$ python3 -q
>>> import numpy as np
>>> from numpy import linalg as LA
>>> np.set_printoptions(suppress=True, linewidth=200)
>>> def tidy(a):
...     return np.round(a, 1) + 0
... 
>>> J = np.array([[-18.2, 3.6, -4.5, 4.7, -2.1, 11.9, -17.0, -13.0, -2.1, -9.7],
...     [-16.0, 7.3, -12.1, 3.6, 4.3, 0.9, -14.8, -17.9, -0.2, 4.9],
...     [-19.0, 3.9, -10.1, 11.9, -11.9, 13.9, -25.4, 0.7, 1.5, 1.3],
...     [-12.4, 5.0, -13.2, 4.0, 4.7, -3.2, -10.3, -14.4, 2.1, 10.4],
...     [-10.9, 3.0, -11.3, 10.0, -9.2, 4.4, -16.7, 5.2, 4.3, 12.3],
...     [-2.9, 1.5, -17.0, 6.7, 2.9, -11.0, -2.9, 1.8, 8.2, 27.2]])
>>> tidy(LA.norm(J))
np.float64(82.5)
>>> tidy(J.sum(axis=1))
array([-46.4, -40. , -33.2, -27.3,  -8.9,  14.5])
>>> LA.matrix_rank(J)
np.int64(6)
>>> J.shape
(6, 10)
>>> np.unravel_index(np.abs(J).argmax(), J.shape)
(np.int64(5), np.int64(9))
>>> tidy(J.sum(axis=0))
array([-79.4,  24.3, -68.2,  40.9, -11.3,  16.9, -87.1, -37.6,  13.8,  46.4])
>>> t3 = np.stack([J, 3 * J, J[::-1]])
>>> LA.matrix_rank(t3.reshape(3, -1))
np.int64(2)
>>> tidy(np.einsum("bij,cij->bc", t3, t3))
array([[ 6800. , 20400. ,  1849.5],
       [20400. , 61200.1,  5548.6],
       [ 1849.5,  5548.6,  6800. ]])
>>> tidy(LA.norm(t3, axis=(1, 2)))
array([ 82.5, 247.4,  82.5])
>>> t3.shape
(3, 6, 10)
>>> W1 = np.array([[3, 2, -2, 3, -2],
...     [-1, -3, 2, -1, -3],
...     [0, -2, -2, 3, -2],
...     [-3, -1, -1, -3, -3],
...     [-3, 2, 0, 3, 1],
...     [-3, -3, -1, 0, -2],
...     [0, 1, 3, -3, 2],
...     [3, 2, 2, 3, 2],
...     [2, -1, -3, -2, 3],
...     [-3, 3, 0, 0, -2]])
>>> coef = np.array([1, 4, -7, 4, 9])
>>> hid = np.maximum(J @ W1 + coef, 0)
>>> tidy((hid > 0).mean(axis=0))
array([0. , 0.2, 0.2, 0. , 0.2])
>>> tidy(hid)
array([[  0. ,   0. ,   0. ,   0. ,   0. ],
       [  0. ,   0. ,   0. ,   0. ,   0. ],
       [  0. ,   0. ,   0. ,   0. ,   0. ],
       [  0. ,   0. ,   0. ,   0. ,   0. ],
       [  0. ,   0. ,   0. ,   0. ,   0. ],
       [  0. , 133.9,  10.4,   0. ,  17.1]])
>>> Z = np.array([[1, 0, 2], [0, 0, 1], [0, 0, 0], [2, 0, 2], [0, 1, 0]])
>>> W1 @ Z
array([[  9,  -2,  14],
       [ -3,  -3,  -7],
       [  6,  -2,   4],
       [ -9,  -3, -13],
       [  3,   1,   2],
       [ -3,  -2,  -9],
       [ -6,   2,  -5],
       [  9,   2,  14],
       [ -2,   3,  -1],
       [ -3,  -2,  -3]])
